In [1]: import numpy as np

In [2]: from numpy import linalg as LA

In [3]: np.set_printoptions(precision=2, suppress=True, linewidth=100)

In [4]: M2 = np.array([[-2, 0, 2, 1], [3, -1, -1, 2], [1, 2, -1, 0], [1, 2, 3, -1]])

In [5]: arr = M2 + M2.T

In [6]: arr
Out[6]: 
array([[-4,  3,  3,  2],
       [ 3, -2,  1,  4],
       [ 3,  1, -2,  3],
       [ 2,  4,  3, -2]])

In [7]: np.all(LA.eigvalsh(arr) > 0)
Out[7]: np.False_

In [8]: x0 = np.array([-5, 4, -9, -6])

In [9]: print(arr * x0)
[[ 20  12 -27 -12]
 [-15  -8  -9 -24]
 [-15   4  18 -18]
 [-10  16 -27  12]]

In [10]: LA.norm(arr @ x0) <= LA.norm(arr, 2) * LA.norm(x0) + 1e-9
Out[10]: np.True_

In [11]: print((arr @ x0).argmax())
0

In [12]: arr @ x0
Out[12]: array([ -7, -56, -11,  -9])

In [13]: print(arr @ (2 * x0))
[ -14 -112  -22  -18]

In [14]: w, evecs = LA.eigh(arr)

In [15]: np.abs(evecs[:, -1]).round(6).argmax()
Out[15]: np.int64(3)

In [16]: print(LA.eigvalsh(arr @ arr))
[ 8.31 26.76 31.64 57.29]

In [17]: np.round(evecs.T @ arr @ evecs, 2) + 0
Out[17]: 
array([[-7.57,  0.  ,  0.  ,  0.  ],
       [ 0.  , -5.17,  0.  ,  0.  ],
       [ 0.  ,  0.  , -2.88,  0.  ],
       [ 0.  ,  0.  ,  0.  ,  5.63]])

In [18]: LA.svd(arr, compute_uv=False)
Out[18]: array([7.57, 5.63, 5.17, 2.88])

In [19]: LA.matrix_rank(arr)
Out[19]: np.int64(4)

In [20]: print(np.count_nonzero(arr))
16

In [21]: arr.shape
Out[21]: (4, 4)

In [22]: np.diff(arr, axis=0)
Out[22]: 
array([[ 7, -5, -2,  2],
       [ 0,  3, -3, -1],
       [-1,  3,  5, -5]])

In [23]: proj = np.triu(np.array([[-2, 1, 0, 3], [-2, 1, 1, 3], [3, 2, -3, -3], [2, 2, -1, -2]]), 1) + np.eye(4)

In [24]: M2 = proj @ arr @ LA.inv(proj)

In [25]: np.poly(M2)
Out[25]: array([   1.,   10.,  -12., -314., -635.])

In [26]: M2 = np.array([[-1, -1, -1, -1, -1],
    ...:     [-1, -2, -2, -2, -2],
    ...:     [1, -2, 1, 2, -1],
    ...:     [1, -1, -1, 0, 1],
    ...:     [2, 0, -1, -2, -1]])

In [27]: X = np.triu(M2, 1)

In [28]: X
Out[28]: 
array([[ 0, -1, -1, -1, -1],
       [ 0,  0, -2, -2, -2],
       [ 0,  0,  0,  2, -1],
       [ 0,  0,  0,  0,  1],
       [ 0,  0,  0,  0,  0]])

In [29]: LA.matrix_rank(X, rtol=0.1)
Out[29]: np.int64(4)

In [30]: np.argsort(-LA.norm(X, axis=0).round(6), kind="stable")[:3]
Out[30]: array([3, 4, 2])

In [31]: LA.cond(X) > 100
Out[31]: np.True_

In [32]: r = LA.matrix_rank(X)

In [33]: r
Out[33]: np.int64(4)

In [34]: N = LA.svd(X)[2][r:].T

In [35]: N @ N.T
Out[35]: 
array([[1., 0., 0., 0., 0.],
       [0., 0., 0., 0., 0.],
       [0., 0., 0., 0., 0.],
       [0., 0., 0., 0., 0.],
       [0., 0., 0., 0., 0.]])

In [36]: np.allclose(X @ N, 0)
Out[36]: True

In [37]: print([int(LA.matrix_rank(np.delete(X, i, axis=0))) for i in range(5)])
[3, 3, 3, 3, 4]

In [38]: print(LA.matrix_rank(X.T @ X), LA.matrix_rank(X @ X.T))
4 4

In [39]: [int(LA.matrix_rank(X[:, :j + 1])) for j in range(5)]
Out[39]: [0, 1, 2, 3, 4]

In [40]: N.shape
Out[40]: (5, 1)

In [41]: M2 = np.array([[1, 1, 2, 2], [0, -2, 2, 2], [-2, 0, 0, 0], [1, -1, -1, 0]])

In [42]: m1 = np.triu(M2)

In [43]: m1
Out[43]: 
array([[ 1,  1,  2,  2],
       [ 0, -2,  2,  2],
       [ 0,  0,  0,  0],
       [ 0,  0,  0,  0]])

In [44]: r = LA.matrix_rank(m1)

In [45]: r
Out[45]: np.int64(2)

In [46]: N = LA.svd(m1)[2][r:].T

In [47]: print([int(LA.matrix_rank(m1[:, :j + 1])) for j in range(4)])
[1, 2, 2, 2]

In [48]: print(N @ N.T)
[[ 0.86 -0.29 -0.14 -0.14]
 [-0.29  0.1   0.05  0.05]
 [-0.14  0.05  0.52 -0.48]
 [-0.14  0.05 -0.48  0.52]]

In [49]: N.shape
Out[49]: (4, 2)

In [50]: Uu, s, VT = LA.svd(m1)

In [51]: np.argmax(s[:-1] / (s[1:] + 1e-6)) + 1
Out[51]: np.int64(2)

In [52]: M2 = Uu[:, :2] @ np.diag(s[:2]) @ VT[:2]

In [53]: LA.matrix_rank(m1, rtol=0.05)
Out[53]: np.int64(2)

In [54]: M2.round(2) + 0
Out[54]: 
array([[ 1.,  1.,  2.,  2.],
       [ 0., -2.,  2.,  2.],
       [ 0.,  0.,  0.,  0.],
       [ 0.,  0.,  0.,  0.]])

In [55]: print(round(float(LA.norm(m1 - M2, 2)), 2), s[2])
0.0 0.0
